% python3 -q
>>> import numpy as np
>>> np.set_printoptions(precision=3, suppress=True, linewidth=160)
>>> J = np.loadtxt("out11.csv", delimiter=",")
>>> print(J)
[[ 3.35   5.837 -0.278  5.819 -2.654 -3.705]
 [-1.894  7.817  1.179  5.724 -1.054 -0.219]
 [-7.562  1.462  1.974 -1.267  2.628  5.316]
 [-5.155 -4.109  0.876 -5.003  2.964  4.686]
 [-7.446  3.501  2.133  0.424  2.114  4.806]
 [-7.586  1.9    2.02  -0.92   2.536  5.243]
 [ 7.523 -1.085 -1.93   1.56  -2.699 -5.365]
 [-6.04   6.224  2.041  3.088  0.937  3.194]
 [ 6.121 -6.139 -2.053 -2.993 -0.988 -3.272]
 [-2.721  7.782  1.377  5.427 -0.721  0.403]
 [ 1.866 -7.816 -1.172 -5.732  1.065  0.24 ]
 [-0.838  7.718  0.913  5.986 -1.445 -0.983]
 [-6.684 -1.725  1.467 -3.567  3.016  5.327]
 [ 7.315 -0.012 -1.78   2.363 -2.864 -5.434]
 [-2.329  7.812  1.284  5.578 -0.882  0.105]
 [ 5.868  3.161 -1.137  4.466 -3.026 -5.019]
 [ 3.793  5.48  -0.419  5.673 -2.745 -3.96 ]
 [ 5.885  3.134 -1.144  4.45  -3.026 -5.027]
 [ 7.576 -2.515 -2.074  0.418 -2.391 -5.108]
 [-7.195  4.376  2.152  1.214  1.814  4.437]
 [-5.354 -3.863  0.947 -4.869  2.986  4.784]
 [ 6.15  -6.107 -2.057 -2.957 -1.007 -3.3  ]
 [ 1.2    7.108  0.361  6.153 -2.103 -2.371]
 [ 0.021  7.528  0.687  6.11  -1.737 -1.582]
 [-5.844  6.415  2.011  3.306  0.816  3.008]
 [-5.281 -3.956  0.921 -4.92   2.978  4.748]
 [ 3.584  5.653 -0.352  5.746 -2.703 -3.84 ]
 [-6.096  6.166  2.049  3.022  0.972  3.247]
 [ 5.972 -6.293 -2.031 -3.166 -0.895 -3.129]
 [-7.177  4.424  2.152  1.259  1.796  4.413]
 [ 6.687 -5.402 -2.123 -2.212 -1.38  -3.846]
 [ 5.82   3.231 -1.119  4.507 -3.023 -4.998]
 [-2.54   7.799  1.335  5.499 -0.796  0.265]
 [ 7.551 -2.823 -2.096  0.16  -2.311 -5.025]
 [-4.765  7.175  1.818  4.272  0.219  2.049]
 [ 3.95   5.345 -0.47   5.614 -2.776 -4.048]
 [-7.35   0.152  1.802 -2.261  2.846  5.431]
 [-6.23   6.017  2.068  2.859  1.059  3.378]
 [ 3.341  5.844 -0.276  5.822 -2.652 -3.699]
 [-7.535  1.181  1.941 -1.486  2.681  5.354]
 [-6.576 -1.947  1.421 -3.712  3.025  5.293]
 [-5.33   6.83   1.924  3.809  0.52   2.54 ]]
>>> # rows and columns are dependent
>>> cen = J - J.mean(axis=1)
Traceback (most recent call last):
  File "<python-input-5>", line 1, in <module>
    cen = J - J.mean(axis=1)
          ~~^~~~~~~~~~~~~~~~
ValueError: operands could not be broadcast together with shapes (42,6) (42,) 
>>> cen = J - J.mean(axis=0)
>>> Uu, sv, Vh = np.linalg.svd(cen, full_matrices=False)
>>> print(np.linalg.matrix_rank(cen))
2
>>> print(sv.round(3) + 0)
[47.712 39.773  0.     0.     0.     0.   ]
>>> print(round(float((sv ** 2).sum() ** 2 / (sv ** 4).sum()), 3))
1.937
>>> cen = J - J.mean(axis=0)
>>> evecs = np.linalg.svd(cen)[2][:2]
>>> M2 = cen - cen @ evecs.T @ evecs
>>> print(np.round(np.cov(cen @ evecs.T, rowvar=False), 3) + 0)
[[55.524  0.   ]
 [ 0.    38.584]]
>>> print(np.round(M2.std(axis=0), 3) + 0)
[0. 0. 0. 0. 0. 0.]
>>> print(np.diag(evecs.T @ evecs))
[0.576 0.611 0.046 0.379 0.092 0.295]
>>> mat = np.loadtxt("mat.csv", delimiter=",")
>>> print(mat)
[[0. 3. 3. 2. 3. 3. 0. 2. 2.]
 [0. 3. 3. 1. 3. 2. 2. 2. 0.]
 [2. 1. 3. 2. 1. 3. 1. 2. 3.]
 [3. 3. 3. 2. 3. 2. 3. 1. 1.]
 [3. 2. 2. 3. 3. 3. 2. 0. 3.]
 [1. 0. 0. 3. 3. 2. 1. 3. 3.]
 [3. 0. 1. 0. 2. 3. 1. 0. 0.]
 [3. 2. 2. 3. 3. 2. 1. 1. 3.]
 [0. 3. 2. 0. 2. 1. 0. 2. 3.]
 [0. 3. 1. 2. 3. 1. 0. 1. 2.]]
>>> rng = np.random.default_rng(231)
>>> labels = rng.permutation(9)
>>> M2 = mat[:, labels] * rng.choice([-1, 1], 9)
>>> print(M2)
[[ 0.  3.  3. -0. -2.  2.  3. -2.  3.]
 [ 2.  3.  2. -0. -1.  2.  3. -0.  3.]
 [ 1.  1.  3. -2. -2.  2.  1. -3.  3.]
 [ 3.  3.  2. -3. -2.  1.  3. -1.  3.]
 [ 2.  3.  3. -3. -3.  0.  2. -3.  2.]
 [ 1.  3.  2. -1. -3.  3.  0. -3.  0.]
 [ 1.  2.  3. -3. -0.  0.  0. -0.  1.]
 [ 1.  3.  2. -3. -3.  1.  2. -3.  2.]
 [ 0.  2.  1. -0. -0.  2.  3. -3.  2.]
 [ 0.  3.  1. -0. -2.  1.  3. -2.  1.]]
>>> Uu, _, Vh = np.linalg.svd(mat.T @ M2)
>>> print(labels)
[6 4 5 0 3 7 1 8 2]
>>> print(np.round(Uu @ Vh, 3) + 0)
[[ 0.  0.  0. -1.  0.  0.  0.  0.  0.]
 [ 0.  0.  0.  0.  0.  0.  1.  0.  0.]
 [ 0.  0.  0.  0.  0.  0.  0.  0.  1.]
 [ 0.  0.  0.  0. -1.  0.  0.  0.  0.]
 [ 0.  1.  0.  0.  0.  0.  0.  0.  0.]
 [ 0.  0.  1.  0.  0.  0.  0.  0.  0.]
 [ 1.  0.  0.  0.  0.  0.  0.  0.  0.]
 [ 0.  0.  0.  0.  0.  1.  0.  0.  0.]
 [ 0.  0.  0.  0.  0.  0.  0. -1.  0.]]
>>> print(np.round(np.linalg.lstsq(mat, M2)[0], 3) + 0)
[[ 0.  0.  0. -1.  0.  0.  0.  0.  0.]
 [ 0.  0.  0.  0.  0.  0.  1.  0.  0.]
 [ 0.  0.  0.  0.  0.  0.  0.  0.  1.]
 [ 0.  0.  0.  0. -1.  0.  0.  0.  0.]
 [ 0.  1.  0.  0.  0.  0.  0.  0.  0.]
 [ 0.  0.  1.  0.  0.  0.  0.  0.  0.]
 [ 1.  0.  0.  0.  0.  0.  0.  0.  0.]
 [ 0.  0.  0.  0.  0.  1.  0.  0.  0.]
 [ 0.  0.  0.  0.  0.  0.  0. -1.  0.]]
>>> T = np.stack([M2, -3 * M2, M2[::-1]])
>>> print(np.linalg.norm(T, axis=(1, 2)))
[20.445 61.335 20.445]
>>> print(np.linalg.matrix_rank(T.reshape(3, -1)))
2
>>> print(np.einsum("bij,cij->bc", T, T))
[[  418. -1254.   334.]
 [-1254.  3762. -1002.]
 [  334. -1002.   418.]]
>>> def softmax(z):
...     e = np.exp(z - z.max(axis=-1, keepdims=True))
...     return e / e.sum(axis=-1, keepdims=True)
... 
>>> print(softmax(mat).sum(axis=1))
[1. 1. 1. 1. 1. 1. 1. 1. 1. 1.]
>>> print(softmax(mat[2] + -3))
[0.082 0.03  0.222 0.082 0.03  0.222 0.03  0.082 0.222]
>>> print(np.round(softmax(10 * mat[2]), 3) + 0)
[0.    0.    0.333 0.    0.    0.333 0.    0.    0.333]
>>> att = mat @ mat.T / np.sqrt(9)
>>> print(softmax(att).round(6).argmax(axis=1))
[0 3 4 3 4 5 4 4 0 0]
>>> u = np.array([0, 1])
>>> print(np.cross(mat[2, :3], mat[6, :3]))
[ 1.  7. -3.]
>>> print(np.array([np.convolve(row, u, "same") for row in mat]))
[[0. 0. 3. 3. 2. 3. 3. 0. 2.]
 [0. 0. 3. 3. 1. 3. 2. 2. 2.]
 [0. 2. 1. 3. 2. 1. 3. 1. 2.]
 [0. 3. 3. 3. 2. 3. 2. 3. 1.]
 [0. 3. 2. 2. 3. 3. 3. 2. 0.]
 [0. 1. 0. 0. 3. 3. 2. 1. 3.]
 [0. 3. 0. 1. 0. 2. 3. 1. 0.]
 [0. 3. 2. 2. 3. 3. 2. 1. 1.]
 [0. 0. 3. 2. 0. 2. 1. 0. 2.]
 [0. 0. 3. 1. 2. 3. 1. 0. 1.]]
>>> P = mat @ np.linalg.solve(mat.T @ mat, mat.T)
>>> print(np.round(np.linalg.eigvalsh(P), 3) + 0)
[0. 1. 1. 1. 1. 1. 1. 1. 1. 1.]
>>> print(np.diag(P))
[0.711 0.847 0.872 0.86  0.996 0.981 0.986 0.985 0.987 0.775]
>>> print(round(np.trace(P), 3))
9.0
>>> print(np.round(P @ mat[:, 0], 3) + 0)
[0. 0. 2. 3. 3. 1. 3. 3. 0. 0.]
>>> A = np.loadtxt("case2.csv", delimiter=",")
>>> print(A)
[[0. 0. 0. 0.]
 [3. 0. 0. 0.]
 [0. 0. 0. 0.]
 [2. 0. 1. 0.]]
>>> print(np.linalg.matrix_rank(A - A[0, 0] * np.eye(4)))
2
>>> print([int(np.linalg.matrix_rank(np.linalg.matrix_power(A, p))) for p in range(1, 5)])
[2, 0, 0, 0]
>>> Uu, sv, Vh = np.linalg.svd(A)
>>> print(np.argmax(sv[:-1] / (sv[1:] + 1e-6)) + 1)
2
>>> M2 = Uu[:, :2] @ np.diag(sv[:2]) @ Vh[:2]
>>> print(round(np.linalg.norm(A - M2) / np.linalg.norm(A), 3))
0.0
>>> Uu, sv, Vh = np.linalg.svd(A, full_matrices=False)
>>> print(np.cumsum(sv ** 2) / np.sum(sv ** 2))
[0.952 1.    1.    1.   ]
>>> print((sv > 1e-8).sum())
2
>>> Uu, sv, Vh = np.linalg.svd(A)
>>> evecs = Vh[:(sv > 1e-8).sum()]
>>> x0 = A[2] + 2 * A[1] + rng.integers(2) * np.eye(4)[3]
>>> print(x0)
[6. 0. 0. 0.]
>>> print(np.allclose(evecs.T @ evecs @ x0, x0))
True
>>> print(round(np.linalg.norm(x0 - evecs.T @ evecs @ x0), 3))
0.0
>>> print(np.diag(evecs.T @ evecs))
[1. 0. 1. 0.]
>>> labels = rng.permutation(4)
>>> print(labels)
[1 0 2 3]
>>> M2 = A[labels][:, labels]
>>> print(np.round(np.linalg.det(M2), 3), np.round(np.linalg.det(A[labels]), 3))
0.0 0.0
>>> print(np.trace(M2))
0.0
>>> print(M2)
[[0. 3. 0. 0.]
 [0. 0. 0. 0.]
 [0. 0. 0. 0.]
 [0. 2. 1. 0.]]
>>> print(np.sort(np.abs(np.linalg.eigvals(M2))))
[0. 0. 0. 0.]
>>> print(np.allclose(M2, A))
False
>>> X = np.load("m.npy")
>>> print(X)
[[ -0.371  15.304   5.709  11.63    8.476  -0.931   5.362  -4.991]
 [ -0.385  13.438   4.81   10.588   7.289  -1.055   5.109  -4.724]
 [ -0.263   8.495   2.502   7.544   4.158  -1.181   4.125  -3.861]
 [ -0.138   6.55    1.644   6.184   2.946  -1.118   3.56   -3.422]
 [ -0.009   5.088   1.035   5.07    2.053  -1.009   3.035  -3.026]
 [  0.019   4.809   0.924   4.846   1.886  -0.98    2.923  -2.942]
 [  0.226   2.978   0.257   3.255   0.836  -0.717   2.055  -2.281]
 [  0.36    1.719  -0.084   1.99    0.214  -0.434   1.28   -1.64 ]
 [  0.371   1.56   -0.115   1.817   0.149  -0.392   1.168  -1.54 ]
 [  0.377   0.934  -0.184   1.099  -0.056  -0.21    0.695  -1.073]
 [  0.325   0.581  -0.17    0.672  -0.11   -0.106   0.412  -0.737]
 [ -1.978  -1.045   0.647  -0.231   0.915  -0.675   0.425   1.553]
 [ -3.911  -1.925   0.918   0.281   1.536  -1.721   1.553   2.358]
 [ -7.467  -3.83    0.967   1.546   2.232  -3.953   4.093   3.374]
 [-10.491  -5.708   0.728   2.714   2.526  -6.01    6.467   4.023]
 [-11.034  -6.067   0.664   2.927   2.557  -6.39    6.907   4.127]
 [-15.133  -8.947   0.036   4.542   2.622  -9.331  10.308   4.824]
 [-16.803 -10.198  -0.286   5.199   2.574 -10.559  11.729   5.074]]
>>> print(np.linalg.lstsq(X[:-1].T, X[-1])[2])
3
>>> print(np.allclose(X[:-1].T @ np.linalg.lstsq(X[:-1].T, X[-1])[0], X[-1]))
True
>>> print(X @ np.linalg.pinv(X) @ X)
[[ -0.371  15.304   5.709  11.63    8.476  -0.931   5.362  -4.991]
 [ -0.385  13.438   4.81   10.588   7.289  -1.055   5.109  -4.724]
 [ -0.263   8.495   2.502   7.544   4.158  -1.181   4.125  -3.861]
 [ -0.138   6.55    1.644   6.184   2.946  -1.118   3.56   -3.422]
 [ -0.009   5.088   1.035   5.07    2.053  -1.009   3.035  -3.026]
 [  0.019   4.809   0.924   4.846   1.886  -0.98    2.923  -2.942]
 [  0.226   2.978   0.257   3.255   0.836  -0.717   2.055  -2.281]
 [  0.36    1.719  -0.084   1.99    0.214  -0.434   1.28   -1.64 ]
 [  0.371   1.56   -0.115   1.817   0.149  -0.392   1.168  -1.54 ]
 [  0.377   0.934  -0.184   1.099  -0.056  -0.21    0.695  -1.073]
 [  0.325   0.581  -0.17    0.672  -0.11   -0.106   0.412  -0.737]
 [ -1.978  -1.045   0.647  -0.231   0.915  -0.675   0.425   1.553]
 [ -3.911  -1.925   0.918   0.281   1.536  -1.721   1.553   2.358]
 [ -7.467  -3.83    0.967   1.546   2.232  -3.953   4.093   3.374]
 [-10.491  -5.708   0.728   2.714   2.526  -6.01    6.467   4.023]
 [-11.034  -6.067   0.664   2.927   2.557  -6.39    6.907   4.127]
 [-15.133  -8.947   0.036   4.542   2.622  -9.331  10.308   4.824]
 [-16.803 -10.198  -0.286   5.199   2.574 -10.559  11.729   5.074]]
>>> print(np.unique(X.round(6), axis=0).shape)
(18, 8)
